>>> import numpy as np
>>> from numpy import linalg as LA
>>> np.set_printoptions(precision=1, suppress=True, linewidth=120, floatmode="fixed")
>>> K = np.loadtxt("out1.csv", delimiter=",")
>>> K
array([[ 19.5, -20.4, -19.4],
       [ 18.2, -19.7, -19.0],
       [ 19.6, -19.5, -17.7],
       [ 19.3, -18.5, -20.3],
       [ 20.0, -17.8, -19.3],
       [ 20.2, -21.0, -17.8],
       [ 19.2, -19.7, -20.1],
       [ 21.0, -20.2, -21.7],
       [ 20.1, -21.0, -19.6],
       [ 21.3, -19.1, -19.7],
       [ 18.2, -19.9, -21.3],
       [ 21.0, -20.3, -20.5],
       [ 21.2, -20.4, -19.8]])
>>> out = np.c_[K[:, :2] @ np.array([[2, -1], [-2, -2]]), np.array([1, 3, 1, 0, 3, 1, 2, 1, 2, 3, 3, 1, 2])]
>>> out
array([[79.8, 21.3,  1.0],
       [75.8, 21.2,  3.0],
       [78.2, 19.4,  1.0],
       [75.6, 17.7,  0.0],
       [75.6, 15.6,  3.0],
       [82.4, 21.8,  1.0],
       [77.8, 20.2,  2.0],
       [82.4, 19.4,  1.0],
       [82.2, 21.9,  2.0],
       [80.8, 16.9,  3.0],
       [76.2, 21.6,  3.0],
       [82.6, 19.6,  1.0],
       [83.2, 19.6,  2.0]])
>>> np.round(LA.lstsq(K, out[:, 0])[0], 1) + 0
array([ 2.0, -2.0,  0.0])
>>> np.round(LA.norm(out - K @ LA.lstsq(K, out)[0], axis=0), 1) + 0
array([0.0, 0.0, 3.5])
>>> LA.norm(LA.qr(K)[0].T @ out, axis=0) ** 2 / ((out ** 2).sum(axis=0) + 1e-12)
array([1.0, 1.0, 0.8])
>>> Xs = K - K.mean(axis=0)
>>> evecs = LA.svd(Xs)[2][:1]
>>> out = Xs - Xs @ evecs.T @ evecs
>>> round(LA.norm(out) / LA.norm(Xs), 1)
np.float64(0.8)
>>> out.std(axis=0)
array([0.9, 0.9, 0.3])
>>> np.round(np.diag(evecs.T @ evecs), 1) + 0
array([0.1, 0.0, 0.9])
>>> Xs = (K - K.mean(axis=0)) / K.std(axis=0)
>>> Xs.std(axis=0)
array([1.0, 1.0, 1.0])
>>> np.argwhere(np.abs(Xs) > 2)
array([[4, 1]])
>>> beta = LA.lstsq(np.delete(Xs, 1, axis=1), Xs[:, 1])[0]
>>> np.abs(beta).argmax()
np.int64(0)
>>> X = np.load("m.npy")
>>> X
array([[ -7,   6, -14],
       [ -1,   7,  -2],
       [ -1,   1,  -2],
       [ -8,  -1, -16]])
>>> np.allclose(X[:-1].T @ LA.lstsq(X[:-1].T, X[-1])[0], X[-1])
True
>>> out = np.array([[0, 2, -2], [-1, 2, 2]])
>>> basis = np.kron(out, X)
>>> round(LA.norm(basis, 2), 1), round(float(LA.norm(out, 2) * LA.norm(X, 2)), 1)
(np.float64(73.0), 73.0)
>>> LA.matrix_rank(basis)
np.int64(4)
>>> Uu, s, Vt = LA.svd(X)
>>> evecs = Vt[:(s > 1e-8).sum()]
>>> rng = np.random.default_rng(22)
>>> x0 = X[2] + -2 * X[0] + rng.integers(2) * np.eye(3)[0]
>>> x0
array([ 14.0, -11.0,  26.0])
>>> np.round(evecs.T @ evecs, 1) + 0
array([[0.2, 0.0, 0.4],
       [0.0, 1.0, 0.0],
       [0.4, 0.0, 0.8]])
>>> np.diag(evecs.T @ evecs)
array([0.2, 1.0, 0.8])
>>> LA.matrix_rank(np.vstack([X, x0]))
np.int64(3)
>>> np.allclose(evecs.T @ evecs @ x0, x0)
False
>>> np.round(LA.norm(x0 - evecs.T @ evecs @ x0), 1)
np.float64(0.9)
>>> mat = np.load("test1.npy")
>>> mat
array([[-1.7,  0.8, -2.4],
       [ 1.3,  1.3, -2.3],
       [-2.5,  0.2, -1.6],
       [ 1.8, -0.7,  2.3],
       [ 2.1, -0.6,  2.1],
       [ 2.6,  1.0, -1.1],
       [ 2.9,  0.4,  0.5],
       [-2.4,  0.4, -1.8],
       [ 2.0,  1.2, -1.9],
       [ 2.9,  0.3,  0.6],
       [-2.1, -1.2,  1.7]])
>>> d = LA.norm(mat[:, None] - mat[None], axis=-1)
>>> LA.matrix_rank(d ** 2)
np.int64(3)
>>> (d + 1e9 * np.eye(11)).round(6).argmin(axis=1)
array([7, 8, 7, 4, 3, 8, 9, 2, 1, 6, 2])
>>> d.mean(axis=1).argmax()
np.int64(10)
>>> LA.norm(mat, axis=1)
array([3.0, 3.0, 3.0, 3.0, 3.0, 3.0, 3.0, 3.0, 3.0, 3.0, 3.0])
>>> Xs = mat - mat.mean(axis=0)
>>> Uu, s, Vt = LA.svd(Xs, full_matrices=False)
>>> (np.sign(Uu[:, 0]) == np.sign(Uu[0, 0])).astype(int)
array([1, 1, 1, 0, 0, 0, 0, 1, 0, 0, 1])
>>> round(float((s ** 2).sum() ** 2 / (s ** 4).sum()), 1)
1.9
>>> np.abs(Uu[:, 0]).argmax()
np.int64(2)
>>> np.round(s ** 2 / (s ** 2).sum(), 1) + 0
array([0.6, 0.4, 0.0])
>>> np.unique(mat.round(6), axis=0).shape
(11, 3)
>>> LA.lstsq(mat[:-1].T, mat[-1])[2]
np.int32(2)
>>> np.abs(np.diag(LA.qr(mat)[1])) > 1e-9
array([ True,  True, False])
>>> np.allclose(mat[:-1].T @ LA.lstsq(mat[:-1].T, mat[-1])[0], mat[-1])
True
>>> out = mat / LA.norm(mat, axis=1, keepdims=True)
>>> G = out @ out.T
>>> np.argwhere(np.triu(np.abs(G) > 0.95, 1))
array([[ 0,  3],
       [ 0,  4],
       [ 1,  8],
       [ 2,  4],
       [ 2,  7],
       [ 3,  4],
       [ 3,  7],
       [ 4,  7],
       [ 5, 10],
       [ 6,  9],
       [ 8, 10]])
>>> G[2]
array([ 0.9,  0.1,  1.0, -0.9, -1.0, -0.5, -0.9,  1.0, -0.2, -0.9,  0.3])
>>> G.round(1) + 0
array([[ 1.0,  0.5,  0.9, -1.0, -1.0, -0.1, -0.6,  0.9,  0.2, -0.7, -0.2],
       [ 0.5,  1.0,  0.1, -0.4, -0.3,  0.8,  0.4,  0.2,  1.0,  0.3, -0.9],
       [ 0.9,  0.1,  1.0, -0.9, -1.0, -0.5, -0.9,  1.0, -0.2, -0.9,  0.3],
       [-1.0, -0.4, -0.9,  1.0,  1.0,  0.2,  0.7, -1.0, -0.2,  0.7,  0.1],
       [-1.0, -0.3, -1.0,  1.0,  1.0,  0.3,  0.8, -1.0,  0.0,  0.8,  0.0],
       [-0.1,  0.8, -0.5,  0.2,  0.3,  1.0,  0.8, -0.4,  0.9,  0.8, -1.0],
       [-0.6,  0.4, -0.9,  0.7,  0.8,  0.8,  1.0, -0.9,  0.6,  1.0, -0.7],
       [ 0.9,  0.2,  1.0, -1.0, -1.0, -0.4, -0.9,  1.0, -0.1, -0.9,  0.2],
       [ 0.2,  1.0, -0.2, -0.2,  0.0,  0.9,  0.6, -0.1,  1.0,  0.6, -1.0],
       [-0.7,  0.3, -0.9,  0.7,  0.8,  0.8,  1.0, -0.9,  0.6,  1.0, -0.6],
       [-0.2, -0.9,  0.3,  0.1,  0.0, -1.0, -0.7,  0.2, -1.0, -0.6,  1.0]])
>>> (G - 2 * np.eye(11)).round(6).argmax(axis=1)
array([7, 8, 7, 4, 3, 8, 9, 2, 1, 6, 2])
>>> (np.abs(G) > 0.9).astype(int)
array([[1, 0, 1, 1, 1, 0, 0, 1, 0, 0, 0],
       [0, 1, 0, 0, 0, 0, 0, 0, 1, 0, 1],
       [1, 0, 1, 1, 1, 0, 1, 1, 0, 1, 0],
       [1, 0, 1, 1, 1, 0, 0, 1, 0, 0, 0],
       [1, 0, 1, 1, 1, 0, 0, 1, 0, 0, 0],
       [0, 0, 0, 0, 0, 1, 0, 0, 1, 0, 1],
       [0, 0, 1, 0, 0, 0, 1, 0, 0, 1, 0],
       [1, 0, 1, 1, 1, 0, 0, 1, 0, 0, 0],
       [0, 1, 0, 0, 0, 1, 0, 0, 1, 0, 1],
       [0, 0, 1, 0, 0, 0, 1, 0, 0, 1, 0],
       [0, 1, 0, 0, 0, 1, 0, 0, 1, 0, 1]])
>>> G = mat.T @ mat
>>> np.round(LA.svd(mat, compute_uv=False) ** 2, 1) + 0
array([61.1, 37.9,  0.0])
>>> data = np.load("sample5.npy")
>>> data
array([[2, 0, 0],
       [0, 1, 0],
       [0, 0, 3]])
>>> np.sort(LA.eigvals(data).real)
array([1.0, 2.0, 3.0])
>>> (data != 0).astype(int)
array([[1, 0, 0],
       [0, 1, 0],
       [0, 0, 1]])
>>> np.flatnonzero(LA.matrix_power((data != 0) + (data.T != 0) + np.eye(3), 3)[0])
array([0])
>>> M = np.load("layer0.npy")
>>> M
array([[-6.0,  5.0, -7.0, -5.0],
       [ 0.0,  1.0,  2.0,  3.0],
       [ 0.0,  1.0,  0.0,  2.0],
       [ 0.0,  2.0,  3.0,  1.0]])
>>> out = LA.inv(M)
>>> round(LA.slogdet(M)[0], 1)
np.float64(-1.0)
>>> (np.abs(out) > 1e-9).astype(int)
array([[1, 1, 1, 1],
       [0, 1, 1, 1],
       [0, 1, 1, 1],
       [0, 1, 1, 1]])
>>> u = np.array([-1, -2, -2, 2])
>>> out = M + np.outer(u, np.eye(4)[1])
>>> LA.matrix_rank(LA.inv(out) - LA.inv(M), tol=1e-8)
np.int64(1)
>>> hat = np.triu(np.array([[1, 1, -3, -2], [3, 2, -3, -2], [0, 1, 2, -3], [-2, -1, 2, 3]]), 1) + np.eye(4)
>>> out = hat @ M @ LA.inv(hat)
>>> hat @ M - M @ hat
array([[  0.0,   0.0,  -7.0, -28.0],
       [  0.0,  -7.0,  -3.0,   0.0],
       [  0.0,  -6.0,  -6.0,  -1.0],
       [  0.0,   0.0,   6.0,  13.0]])
>>> np.poly(out)
array([  1.0,   4.0, -25.0, -87.0, -54.0])
>>> LA.matrix_rank(out)
np.int64(4)
>>> round(float(LA.det(out)), 1)
-54.0
>>> np.trace(out), np.trace(M)
(np.float64(-4.0), np.float64(-4.0))
>>> out = np.array([[1, 2], [0, 0]])
>>> basis = np.kron(out, M)
>>> round(LA.norm(basis, 2), 1), np.round(LA.norm(out, 2) * LA.norm(M, 2), 1)
(np.float64(26.7), np.float64(26.7))
>>> basis.shape
(8, 8)
>>> idx = rng.permutation(4)
>>> idx
array([1, 2, 3, 0])
>>> out = M[idx][:, idx]
>>> round(LA.det(out), 1), round(float(LA.det(M[idx])), 1)
(np.float64(-54.0), 54.0)
>>> out
array([[ 1.0,  2.0,  3.0,  0.0],
       [ 1.0,  0.0,  2.0,  0.0],
       [ 2.0,  3.0,  1.0,  0.0],
       [ 5.0, -7.0, -5.0, -6.0]])
>>> np.trace(out)
np.float64(-4.0)
>>> E = np.array([[3, 0, 3], [3, 0, -3], [-3, -3, 0], [1, -3, 3]])
>>> E
array([[ 3,  0,  3],
       [ 3,  0, -3],
       [-3, -3,  0],
       [ 1, -3,  3]])
>>> blk = np.stack([E, -2 * E, E[::-1]])
>>> np.einsum("bij,cij->bc", blk, blk)
array([[  73, -146,    6],
       [-146,  292,  -12],
       [   6,  -12,   73]])
>>> LA.matrix_rank(blk.reshape(3, -1))
np.int64(2)
>>> W0 = np.array([[0.8, 0.0, 0.2], [0.4, 0.6, 0.0], [0.3, 0.2, 0.5]])
>>> u, v = W0[0], W0[1]
>>> np.round(u @ u, 1)
np.float64(0.7)
>>> round(float(u @ v), 1)
0.3
>>> p = (u @ v) / (u @ u) * u
>>> round(float(LA.norm(u + v) ** 2 + LA.norm(u - v) ** 2), 1)
2.4
>>> np.round(v - p, 1) + 0
array([ 0.0,  0.6, -0.1])
>>> round((v - p) @ u, 1)
np.float64(0.0)
>>> np.outer(u, v)
array([[0.3, 0.5, 0.0],
       [0.0, 0.0, 0.0],
       [0.1, 0.1, 0.0]])
>>> J = np.array([[-1, 1, 0], [0, 3, -3], [0, 0, 0]])
>>> # rank 2
>>> Uu, s, Vt = LA.svd(J, full_matrices=False)
>>> s / s[0]
array([1.0, 0.3, 0.0])
>>> np.round(Vt @ Vt.T, 1) + 0
array([[1.0, 0.0, 0.0],
       [0.0, 1.0, 0.0],
       [0.0, 0.0, 1.0]])
>>> np.round(np.sqrt((s ** 2).sum()), 1), round(float(LA.norm(J)), 1)
(np.float64(4.5), 4.5)
>>> (s > 1e-8).sum()
np.int64(2)
>>> np.allclose(Uu * s @ Vt, J)
True
>>> np.round(LA.eigvals(J).sum().real, 1)
np.float64(2.0)
>>> np.poly(J)
array([ 1.0, -2.0, -3.0,  0.0])
>>> np.kron(np.eye(2, dtype=int), J)
array([[-1,  1,  0,  0,  0,  0],
       [ 0,  3, -3,  0,  0,  0],
       [ 0,  0,  0,  0,  0,  0],
       [ 0,  0,  0, -1,  1,  0],
       [ 0,  0,  0,  0,  3, -3],
       [ 0,  0,  0,  0,  0,  0]])
>>> LA.eigvals(J)
array([-1.0,  3.0,  0.0])
>>> round(LA.det(J[::-1]), 1)
np.float64(0.0)
>>> round(float(LA.det(J.T)), 1)
0.0
